$ ipython --no-banner

In [1]: import numpy as np

In [2]: np.set_printoptions(precision=3, suppress=True, linewidth=120, legacy="1.25")

In [3]: rd = lambda a: np.round(a, 3) + 0

In [4]: M = np.loadtxt("run8.csv", delimiter=",")

In [5]: M
Out[5]: 
array([[-32.096,   6.376,  19.388],
       [-39.96 ,  -6.737,  24.509],
       [-40.609,  -7.824,  26.234],
       [-41.163,  -8.104,  23.961],
       [-39.983,  -7.595,  26.704],
       [-41.367,  -7.79 ,  24.98 ],
       [-30.798,   5.54 ,  19.649],
       [-40.986,  -7.993,  25.13 ],
       [-30.931,   7.082,  17.396],
       [-29.186,   5.635,  18.384],
       [-29.887,   5.563,  17.358],
       [-29.254,   5.837,  21.671],
       [-30.095,   6.81 ,  20.697],
       [-30.011,   7.274,  19.865],
       [-41.48 ,  -7.569,  25.738],
       [-28.738,   5.431,  18.155],
       [-39.082,  -8.209,  28.263],
       [-38.781,  -8.326,  26.602],
       [-40.705,  -7.637,  26.379],
       [-27.946,   4.96 ,  18.664],
       [-40.24 ,  -8.133,  27.445]])

In [6]: vec = np.array([3, -7, 9])

In [7]: target = M @ vec

In [8]: rd(np.linalg.lstsq(M, target)[0])
Out[8]: array([ 3., -7.,  9.])

In [9]: rng = np.random.default_rng(753)

In [10]: target = target + 0.3 * rng.normal(size=21)

In [11]: rd(target)
Out[11]: 
array([ 33.44 , 147.993, 168.939, 149.195, 173.588, 155.173,  45.748, 158.973,  14.191,  38.539,  28.02 ,  66.365,
        48.594,  38.081, 160.235,  39.289, 194.746, 181.141, 169.064,  49.712, 183.081])

In [12]: coef, *_ = np.linalg.lstsq(M, target)

In [13]: coef.round()
Out[13]: array([ 3., -7.,  9.])

In [14]: rd(np.linalg.norm(target - M @ coef))
Out[14]: 0.78

In [15]: rd(coef)
Out[15]: array([ 2.992, -6.991,  8.991])

In [16]: Ac = (M - M.mean(axis=0)) / M.std(axis=0)

In [17]: np.argwhere(np.abs(Ac) > 2)
Out[17]: array([], shape=(0, 2), dtype=int64)

In [18]: rd(Ac.std(axis=0))
Out[18]: array([1., 1., 1.])

In [19]: coef = np.linalg.lstsq(np.delete(Ac, 0, axis=1), Ac[:, 0])[0]

In [20]: rd(coef)
Out[20]: array([0.993, 0.023])

In [21]: rd(1 - np.var(Ac[:, 0] - np.delete(Ac, 0, axis=1) @ coef))
Out[21]: 0.944

In [22]: np.abs(coef).argmax()
Out[22]: 0

In [23]: cov = np.cov(M, rowvar=False)

In [24]: rd(np.corrcoef(M[:, 2], M[:, 1])[0, 1])
Out[24]: -0.935

In [25]: rd(cov)
Out[25]: 
array([[ 29.923,  37.838, -18.582],
       [ 37.838,  50.696, -24.975],
       [-18.582, -24.975,  14.078]])

In [26]: np.argwhere(np.triu(np.abs(np.corrcoef(M.T)) > 0.8, 1))
Out[26]: 
array([[0, 1],
       [0, 2],
       [1, 2]])

In [27]: np.median(M, axis=0)
Out[27]: array([-38.781,  -6.737,  23.961])

In [28]: rd(np.polyfit(M[:, 2], M[:, 1], 1))
Out[28]: array([-1.774, 39.102])

In [29]: cov.shape
Out[29]: (3, 3)

In [30]: other = np.c_[M[:, :1] @ np.array([[3]]), np.array([4, 3, 9, 9, -1, -3, 3, -8, -7, 3, 9, -7, -3, -9, -4, 3, 7, 4, -2, -2, -1])]

In [31]: rd(other)
Out[31]: 
array([[ -96.288,    4.   ],
       [-119.88 ,    3.   ],
       [-121.827,    9.   ],
       [-123.489,    9.   ],
       [-119.949,   -1.   ],
       [-124.101,   -3.   ],
       [ -92.394,    3.   ],
       [-122.958,   -8.   ],
       [ -92.793,   -7.   ],
       [ -87.558,    3.   ],
       [ -89.661,    9.   ],
       [ -87.762,   -7.   ],
       [ -90.285,   -3.   ],
       [ -90.033,   -9.   ],
       [-124.44 ,   -4.   ],
       [ -86.214,    3.   ],
       [-117.246,    7.   ],
       [-116.343,    4.   ],
       [-122.115,   -2.   ],
       [ -83.838,   -2.   ],
       [-120.72 ,   -1.   ]])

In [32]: rd(np.linalg.norm(np.linalg.qr(M)[0].T @ other, axis=0) ** 2 / ((other ** 2).sum(axis=0) + 1e-12))
Out[32]: array([1.   , 0.054])

In [33]: rd(np.linalg.lstsq(M, other[:, 0])[0])
Out[33]: array([3., 0., 0.])

In [34]: np.linalg.matrix_rank(other)
Out[34]: 2

In [35]: rd(np.linalg.norm(other - M @ np.linalg.lstsq(M, other)[0], axis=0))
Out[35]: array([ 0.   , 24.743])

In [36]: Q, evecs = np.linalg.qr(M[:, :2])[0], np.linalg.qr(M[:, 2:])[0]

In [37]: sigma = np.linalg.svd(Q.T @ evecs, compute_uv=False)

In [38]: rd(np.degrees(np.arccos(sigma.clip(0, 1))))
Out[38]: array([3.875])

In [39]: (sigma > 0.9).sum()
Out[39]: 1

In [40]: rd(sigma)
Out[40]: array([0.998])

In [41]: Q, _ = np.linalg.qr(np.array([[0.9, -1.3], [-0.4, -0.2], [0.0, -0.6]]))

In [42]: feats = Q @ Q.T

In [43]: rd(feats)
Out[43]: 
array([[ 0.931, -0.154,  0.2  ],
       [-0.154,  0.653,  0.45 ],
       [ 0.2  ,  0.45 ,  0.416]])

In [44]: rd(np.linalg.eigvals(feats).sum().real)
Out[44]: 2.0

In [45]: rd(np.einsum("ii->", feats))
Out[45]: 2.0

In [46]: rd(np.linalg.det(2 * feats)), rd(np.linalg.det(feats))
Out[46]: (0.0, 0.0)

In [47]: F = np.array([[2, 2, 0, -1, -1, -2],
    ...:     [0, 2, 1, -1, 1, 0],
    ...:     [-1, 0, 2, 2, 2, -1],
    ...:     [-1, -1, 1, 1, 1, -1]])

In [48]: F
Out[48]: 
array([[ 2,  2,  0, -1, -1, -2],
       [ 0,  2,  1, -1,  1,  0],
       [-1,  0,  2,  2,  2, -1],
       [-1, -1,  1,  1,  1, -1]])

In [49]: r0, v = F[1], F[2]

In [50]: r0 @ v
Out[50]: 2

In [51]: p = (r0 @ v) / (r0 @ r0) * r0

In [52]: rd(p)
Out[52]: array([ 0.   ,  0.571,  0.286, -0.286,  0.286,  0.   ])

In [53]: rd(v - p)
Out[53]: array([-1.   , -0.571,  1.714,  2.286,  1.714, -1.   ])

In [54]: rd((v - p) @ r0)
Out[54]: 0.0

In [55]: np.linalg.matrix_rank(np.outer(r0, v))
Out[55]: 1
